$ python3 -q
>>> import numpy as np
>>> np.set_printoptions(precision=3, suppress=True, linewidth=140)
>>> arr = np.array([[1.0, 0.9, 0.81], [0.9, 1.0, 0.9], [0.81, 0.9, 1.0]])
>>> arr
array([[1.  , 0.9 , 0.81],
       [0.9 , 1.  , 0.9 ],
       [0.81, 0.9 , 1.  ]])
>>> rng = np.random.default_rng(982)
>>> Y = arr + rng.integers(-2, 3, (3, 1)) @ rng.integers(-2, 3, (1, 3))
>>> Y
array([[ 0.  , -0.1 ,  2.81],
       [ 0.9 ,  1.  ,  0.9 ],
       [-0.19, -0.1 ,  3.  ]])
>>> np.abs(Y - arr).sum(axis=1)
array([4., 0., 4.])
>>> np.round(np.linalg.svd(Y - arr, compute_uv=False), 3) + 0
array([3.464, 0.   , 0.   ])
>>> Y - arr
array([[-1., -1.,  2.],
       [ 0.,  0.,  0.],
       [-1., -1.,  2.]])
>>> q, _ = np.linalg.qr(np.array([[-1.4, -0.3, -0.2], [-0.3, 0.0, -0.3], [1.2, -1.2, -0.5]]))
>>> E = 3 * q
>>> E
array([[-2.248, -1.917,  0.521],
       [-0.482, -0.237, -2.952],
       [ 1.927, -2.296, -0.13 ]])
>>> np.linalg.pinv(E)
array([[-0.25 , -0.054,  0.214],
       [-0.213, -0.026, -0.255],
       [ 0.058, -0.328, -0.014]])
>>> np.round(E[:, 2] @ E[:, 1], 3)
np.float64(0.0)
>>> q, r_ = np.linalg.qr(E)
>>> q.shape, r_.shape
((3, 3), (3, 3))
>>> x0 = np.array([-2, -2, -2])
>>> rhs = E @ x0
>>> c, lr = np.zeros(3), 1 / np.linalg.norm(E, 2) ** 2
>>> for i in range(60):
...     c -= lr * E.T @ (E @ c - rhs)
...     if i % 10 == 0: print(i, round(np.linalg.norm(E @ c - rhs), 3))
... 
0 0.0
10 0.0
20 0.0
30 0.0
40 0.0
50 0.0
>>> np.round(np.linalg.cond(E), 3)
np.float64(1.0)
>>> Y = E + rng.integers(-2, 3, (3, 2)) @ rng.integers(-2, 3, (2, 3))
>>> Y
array([[-1.248, -3.917,  1.521],
       [ 2.518,  1.763, -3.952],
       [ 4.927, -0.296, -1.13 ]])
>>> Y - E
array([[ 1., -2.,  1.],
       [ 3.,  2., -1.],
       [ 3.,  2., -1.]])
>>> W0 = np.load("data.npy")
>>> W0
array([[ 1.7  , -1.9  ,  3.303],
       [-1.2  ,  2.3  , -2.456],
       [ 1.3  , -0.7  ,  2.809],
       [ 0.1  , -0.2  ,  0.22 ],
       [-0.5  ,  0.1  , -1.032],
       [ 1.4  ,  0.2  ,  2.809],
       [ 0.7  ,  1.3  ,  1.381],
       [ 0.4  ,  0.3  ,  0.778],
       [-1.1  , -1.   , -1.998],
       [ 1.6  ,  1.   ,  3.323],
       [-0.4  ,  0.   , -0.963],
       [ 1.2  ,  0.2  ,  2.356],
       [-0.7  , -2.   , -1.408],
       [-0.1  , -0.8  , -0.258],
       [-1.2  , -0.2  , -2.517],
       [ 1.7  , -0.3  ,  3.402],
       [ 0.8  ,  0.8  ,  1.775]])
>>> Xs = (W0 - W0.mean(axis=0)) / W0.std(axis=0)
>>> Xs.std(axis=0)
array([1., 1., 1.])
>>> c = np.linalg.lstsq(np.delete(Xs, 2, axis=1), Xs[:, 2])[0]
>>> np.abs(c).argmax()
np.int64(0)
>>> Xs = W0 - W0.mean(axis=0)
>>> Uu, sigma, VT = np.linalg.svd(Xs, full_matrices=False)
>>> (np.sign(Uu[:, 0]) == np.sign(Uu[0, 0])).astype(int)
array([1, 0, 1, 0, 0, 1, 1, 1, 0, 1, 0, 1, 0, 0, 0, 1, 1])
>>> np.round(Xs.mean(axis=0), 3) + 0
array([0., 0., 0.])
>>> np.abs(VT[-1])
array([0.897, 0.001, 0.442])
>>> np.searchsorted(np.cumsum(sigma ** 2) / (sigma ** 2).sum(), 0.9) + 1
np.int64(2)
>>> np.linalg.matrix_rank(Xs)
np.int64(3)
>>> Uu, sigma, VT = np.linalg.svd(W0)
>>> sigma
array([10.035,  4.32 ,  0.188])
>>> Y = Uu[:, :2] @ np.diag(sigma[:2]) @ VT[:2]
>>> round(float(np.linalg.norm(W0 - Y, 2)), 3), round(sigma[2], 3)
(0.188, np.float64(0.188))
>>> round(np.abs(W0 - Y).max(), 3)
np.float64(0.093)
>>> P = W0 @ np.linalg.solve(W0.T @ W0, W0.T)
>>> np.round(np.linalg.eigvalsh(P), 3) + 0
array([0., 0., 0., 0., 0., 0., 0., 0., 0., 0., 0., 0., 0., 0., 1., 1., 1.])
>>> P @ W0[:, 2]
array([ 3.303, -2.456,  2.809,  0.22 , -1.032,  2.809,  1.381,  0.778, -1.998,  3.323, -0.963,  2.356, -1.408, -0.258, -2.517,  3.402,
        1.775])
>>> feats = np.loadtxt("a.csv", delimiter=",")
>>> feats
array([[ 0., -1.],
       [ 0.,  3.]])
>>> # looks like rank 1
>>> np.linalg.pinv(feats)
array([[ 0. ,  0. ],
       [-0.1,  0.3]])
>>> feats[:, 1] @ feats[:, 0]
np.float64(0.0)
>>> feats @ feats.T
array([[ 1., -3.],
       [-3.,  9.]])
>>> np.linalg.svd(feats, compute_uv=False)
array([3.162, 0.   ])
>>> feats.T @ feats
array([[ 0.,  0.],
       [ 0., 10.]])
>>> np.linalg.cond(W0) > 100
np.False_
>>> np.linalg.matrix_rank(W0, rtol=0.1)
np.int64(2)
>>> np.abs(np.linalg.svd(W0)[2][-1])
array([0.897, 0.001, 0.442])
>>> np.einsum("ii->", feats)
np.float64(3.0)
>>> np.linalg.eigvals(feats)
array([0., 3.])
>>> round(float(np.linalg.det(2 * feats)), 3), round(np.linalg.det(feats), 3)
(0.0, np.float64(0.0))
>>> np.kron(np.eye(2, dtype=int), feats)
array([[ 0., -1.,  0., -0.],
       [ 0.,  3.,  0.,  0.],
       [ 0., -0.,  0., -1.],
       [ 0.,  0.,  0.,  3.]])
>>> lab = rng.permutation(2)
>>> lab
array([1, 0])
>>> Y = feats[lab][:, lab]
>>> np.diag(Y)
array([3., 0.])
>>> np.allclose(Y, feats)
False
>>> np.sort(np.abs(np.linalg.eigvals(Y)))
array([0., 3.])
>>> np.round(np.linalg.det(Y), 3), round(np.linalg.det(feats[lab]), 3)
(np.float64(0.0), np.float64(0.0))
>>> P = np.triu(np.array([[6, 8], [6, 0]]), 1) + np.eye(2)
>>> Y = P @ feats @ np.linalg.inv(P)
>>> Y
array([[ 0., 23.],
       [ 0.,  3.]])
>>> round(np.linalg.det(Y), 3)
np.float64(0.0)
>>> np.trace(Y), np.trace(feats)
(np.float64(3.0), np.float64(3.0))
>>> X = np.loadtxt("layer0.csv", delimiter=",")
>>> X
array([[ 2.,  0.,  0.,  0.],
       [ 0., -1.,  0.,  0.],
       [ 0.,  0.,  3.,  0.],
       [ 0.,  0.,  0.,  0.]])
>>> Uu, sigma, VT = np.linalg.svd(X)
>>> evecs = VT[:(sigma > 1e-8).sum()]
>>> x0 = X[2] + 3 * X[3] + rng.integers(2) * np.eye(4)[2]
>>> x0
array([0., 0., 3., 0.])
>>> np.diag(evecs.T @ evecs)
array([1., 1., 1., 0.])
>>> np.round(np.linalg.norm(x0 - evecs.T @ evecs @ x0), 3)
np.float64(0.0)
>>> np.allclose(evecs.T @ evecs @ x0, x0)
True
>>> np.linalg.matrix_rank(np.vstack([X, x0]))
np.int64(3)
>>> ev, evecs = np.linalg.eigh(X)
>>> x0 = np.array([-2, 3, 3, 2])
>>> np.linalg.eigvalsh(X[1:, 1:])
array([-1.,  0.,  3.])
>>> x0 @ X @ x0
np.float64(26.0)
>>> np.unique(X.round(6), axis=0).shape
(4, 4)
>>> np.linalg.lstsq(X[:-1].T, X[-1])[2]
np.int32(3)
>>> F = np.load("out2.npy")
>>> F
array([[ 2.318,  2.307,  0.034],
       [-3.356, -3.349, -0.05 ],
       [-0.59 , -0.601,  0.013],
       [ 1.299,  1.269,  0.032],
       [ 4.535,  4.462,  0.01 ],
       [ 6.876,  6.856, -0.014],
       [-1.36 , -1.303,  0.047],
       [ 1.199,  1.278,  0.041],
       [ 2.048,  2.14 , -0.092],
       [ 7.724,  7.707, -0.05 ],
       [ 1.317,  1.214,  0.021],
       [ 5.02 ,  4.933,  0.078],
       [-5.098, -5.149, -0.032],
       [-0.575, -0.65 ,  0.084],
       [ 2.386,  2.398,  0.085],
       [-4.332, -4.371,  0.088],
       [ 2.832,  2.868, -0.034],
       [ 2.035,  1.989, -0.051],
       [ 4.032,  4.004, -0.046],
       [-1.777, -1.683,  0.013],
       [-1.785, -1.778,  0.031],
       [-1.689, -1.681,  0.014],
       [-1.994, -2.01 , -0.068],
       [ 2.457,  2.48 , -0.091],
       [ 1.845,  1.936,  0.021]])
>>> Uu, sigma, VT = np.linalg.svd(F)
>>> sigma
array([23.742,  0.27 ,  0.183])
>>> np.argmax(sigma[:-1] / (sigma[1:] + 1e-6)) + 1
np.int64(1)
>>> Y = Uu[:, :1] @ np.diag(sigma[:1]) @ VT[:1]
>>> np.round(np.linalg.norm(F - Y) / np.linalg.norm(F), 3)
np.float64(0.014)
>>> round(np.abs(F - Y).max(), 3)
np.float64(0.09)
>>> Xs = (F - F.mean(axis=0)) / F.std(axis=0)
>>> Xs.std(axis=0)
array([1., 1., 1.])
>>> c = np.linalg.lstsq(np.delete(Xs, 2, axis=1), Xs[:, 2])[0]
>>> np.abs(c).argmax()
np.int64(1)
>>> m1 = np.array([[-2.0, 1.0, 1.0, 1.0],
...     [1.0, -2.0, 1.0, 1.0],
...     [1.0, 1.0, -2.0, 1.0],
...     [1.0, 1.0, 1.0, -2.0]])
>>> m1
array([[-2.,  1.,  1.,  1.],
       [ 1., -2.,  1.,  1.],
       [ 1.,  1., -2.,  1.],
       [ 1.,  1.,  1., -2.]])
>>> # symmetric
>>> ev, evecs = np.linalg.eigh(arr)
>>> x0 = np.array([1, 2, 0])
>>> evecs * np.sqrt(ev) @ evecs.T
array([[0.803, 0.469, 0.367],
       [0.469, 0.748, 0.469],
       [0.367, 0.469, 0.803]])
>>> evecs * np.abs(ev) @ evecs.T
array([[1.  , 0.9 , 0.81],
       [0.9 , 1.  , 0.9 ],
       [0.81, 0.9 , 1.  ]])
>>> x0 @ arr @ x0 / (x0 @ x0), np.round(ev[0], 3), round(float(ev[-1]), 3)
(np.float64(1.72), np.float64(0.069), 2.741)
>>> evecs * np.maximum(ev, 0) @ evecs.T
array([[1.  , 0.9 , 0.81],
       [0.9 , 1.  , 0.9 ],
       [0.81, 0.9 , 1.  ]])
>>> x0 @ arr @ x0
np.float64(8.6)
>>> np.all(np.linalg.eigvalsh(m1) > 0)
np.False_
>>> round(float(np.linalg.eigvalsh(m1).min()), 3)
-3.0
>>> round(float(np.linalg.norm(m1[1] - m1[3])), 3)
4.243
>>> m1[1] @ m1[3]
np.float64(-2.0)
>>> round(np.linalg.norm(m1, 2), 3)
np.float64(3.0)
>>> round(np.linalg.norm(m1[1], 1), 3), round(float(np.linalg.norm(m1[1], np.inf)), 3)
(np.float64(5.0), 2.0)
>>> round(np.linalg.norm(m1, "nuc"), 3)
np.float64(10.0)
>>> np.linalg.norm(m1, axis=1).argmax()
np.int64(0)
>>> ev, evecs = np.linalg.eigh(m1)
>>> x0 = np.array([0, 3, 2, 2])
>>> evecs * np.maximum(ev, 0) @ evecs.T
array([[0.25, 0.25, 0.25, 0.25],
       [0.25, 0.25, 0.25, 0.25],
       [0.25, 0.25, 0.25, 0.25],
       [0.25, 0.25, 0.25, 0.25]])
>>> np.round(np.linalg.eigvalsh(m1[1:, 1:]), 3) + 0
array([-3., -3.,  0.])
>>> (np.sign(evecs[:, -1].round(6)) == np.sign(evecs[0, -1].round(6))).astype(int)
array([1, 1, 1, 1])
>>> evecs * np.abs(ev) @ evecs.T
array([[ 2.5, -0.5, -0.5, -0.5],
       [-0.5,  2.5, -0.5, -0.5],
       [-0.5, -0.5,  2.5, -0.5],
       [-0.5, -0.5, -0.5,  2.5]])
>>> A = np.loadtxt("w.csv", delimiter=",")
>>> A
array([[ 4.183, -9.796, -8.391],
       [-4.516, 10.542,  9.009],
       [ 1.664, -3.849, -3.284],
       [-3.757,  8.75 ,  7.507],
       [-1.533,  3.599,  3.101],
       [ 2.923, -6.834, -5.828],
       [-0.437,  0.952,  0.817],
       [-3.841,  8.988,  7.679],
       [-3.136,  7.402,  6.351],
       [-5.274, 12.358, 10.583],
       [-0.041,  0.133,  0.113],
       [-3.955,  9.285,  7.906],
       [ 0.6  , -1.423, -1.286],
       [-4.225,  9.895,  8.44 ],
       [ 1.321, -3.032, -2.616],
       [-5.862, 13.672, 11.702],
       [-0.381,  0.967,  0.787],
       [ 2.878, -6.651, -5.716],
       [ 0.247, -0.57 , -0.51 ]])
>>> P = A @ np.linalg.solve(A.T @ A, A.T)
>>> np.round(np.linalg.eigvalsh(P), 3) + 0
array([0., 0., 0., 0., 0., 0., 0., 0., 0., 0., 0., 0., 0., 0., 0., 0., 1., 1., 1.])
>>> P @ A[:, 0]
array([ 4.183, -4.516,  1.664, -3.757, -1.533,  2.923, -0.437, -3.841, -3.136, -5.274, -0.041, -3.955,  0.6  , -4.225,  1.321, -5.862,
       -0.381,  2.878,  0.247])
